In [1]: import numpy as np

In [2]: from numpy import linalg as LA

In [3]: np.set_printoptions(precision=1, suppress=True, linewidth=100)

In [4]: rd = lambda a: np.round(a, 1) + 0

In [5]: E = np.load("a.npy")

In [6]: E
Out[6]: 
array([[1, 0, 0, 0, 0, 0, 0, 0, 0, 0, 0, 0],
       [2, 1, 0, 0, 0, 0, 0, 0, 0, 0, 0, 0],
       [2, 1, 1, 0, 0, 0, 0, 0, 0, 0, 0, 0],
       [0, 3, 3, 1, 0, 0, 0, 0, 0, 0, 0, 0],
       [3, 3, 2, 3, 1, 0, 0, 0, 0, 0, 0, 0],
       [3, 0, 1, 0, 3, 1, 0, 0, 0, 0, 0, 0],
       [1, 2, 3, 0, 0, 0, 1, 0, 0, 0, 0, 0],
       [1, 2, 0, 1, 1, 1, 2, 1, 0, 0, 0, 0],
       [2, 3, 0, 3, 1, 3, 3, 2, 1, 0, 0, 0],
       [3, 3, 2, 0, 0, 0, 1, 0, 3, 1, 0, 0],
       [0, 2, 3, 3, 1, 1, 2, 0, 0, 1, 1, 0],
       [0, 1, 1, 1, 1, 2, 1, 1, 3, 3, 1, 1]])

In [7]: r0 = np.array([4, -5, -4])

In [8]: np.array([np.convolve(row, r0, "same") for row in E])
Out[8]: 
array([[ -5,  -4,   0,   0,   0,   0,   0,   0,   0,   0,   0,   0],
       [ -6, -13,  -4,   0,   0,   0,   0,   0,   0,   0,   0,   0],
       [ -6,  -9,  -9,  -4,   0,   0,   0,   0,   0,   0,   0,   0],
       [ 12,  -3, -23, -17,  -4,   0,   0,   0,   0,   0,   0,   0],
       [ -3, -19, -10, -19, -17,  -4,   0,   0,   0,   0,   0,   0],
       [-15,  -8,  -5,   8, -11, -17,  -4,   0,   0,   0,   0,   0],
       [  3,  -2, -23, -12,   0,   4,  -5,  -4,   0,   0,   0,   0],
       [  3, -14,  -4,  -1,  -5,  -1, -10, -13,  -4,   0,   0,   0],
       [  2, -23,   0, -11,  -5,  -7, -19, -18, -13,  -4,   0,   0],
       [ -3, -19, -22,  -8,   0,   4,  -5,   8, -11, -17,  -4,   0],
       [  8,   2, -11, -23, -13,  -1, -14,  -8,   4,  -1,  -9,  -4],
       [  4,  -1,  -5,  -5,  -1, -10,  -9,   3,  -7, -23, -13,  -9]])

In [9]: A2 = E[0, 0] * E[1:] - np.outer(E[1:, 0], E[0])

In [10]: A2
Out[10]: 
array([[0, 1, 0, 0, 0, 0, 0, 0, 0, 0, 0, 0],
       [0, 1, 1, 0, 0, 0, 0, 0, 0, 0, 0, 0],
       [0, 3, 3, 1, 0, 0, 0, 0, 0, 0, 0, 0],
       [0, 3, 2, 3, 1, 0, 0, 0, 0, 0, 0, 0],
       [0, 0, 1, 0, 3, 1, 0, 0, 0, 0, 0, 0],
       [0, 2, 3, 0, 0, 0, 1, 0, 0, 0, 0, 0],
       [0, 2, 0, 1, 1, 1, 2, 1, 0, 0, 0, 0],
       [0, 3, 0, 3, 1, 3, 3, 2, 1, 0, 0, 0],
       [0, 3, 2, 0, 0, 0, 1, 0, 3, 1, 0, 0],
       [0, 2, 3, 3, 1, 1, 2, 0, 0, 1, 1, 0],
       [0, 1, 1, 1, 1, 2, 1, 1, 3, 3, 1, 1]])

In [11]: LA.matrix_rank(A2), LA.matrix_rank(E)
Out[11]: (np.int64(11), np.int64(12))

In [12]: data = np.load("test1.npy")

In [13]: data
Out[13]: 
array([[5., 1., 1., 1.],
       [1., 5., 1., 1.],
       [1., 1., 5., 1.],
       [1., 1., 1., 5.]])

In [14]: w, V = LA.eig(data)

In [15]: rd(np.sort(LA.eigvals(LA.inv(data))))
Out[15]: array([0.1, 0.2, 0.2, 0.2])

In [16]: rd(np.sort(LA.eigvals(data.T)))
Out[16]: array([4., 4., 4., 8.])
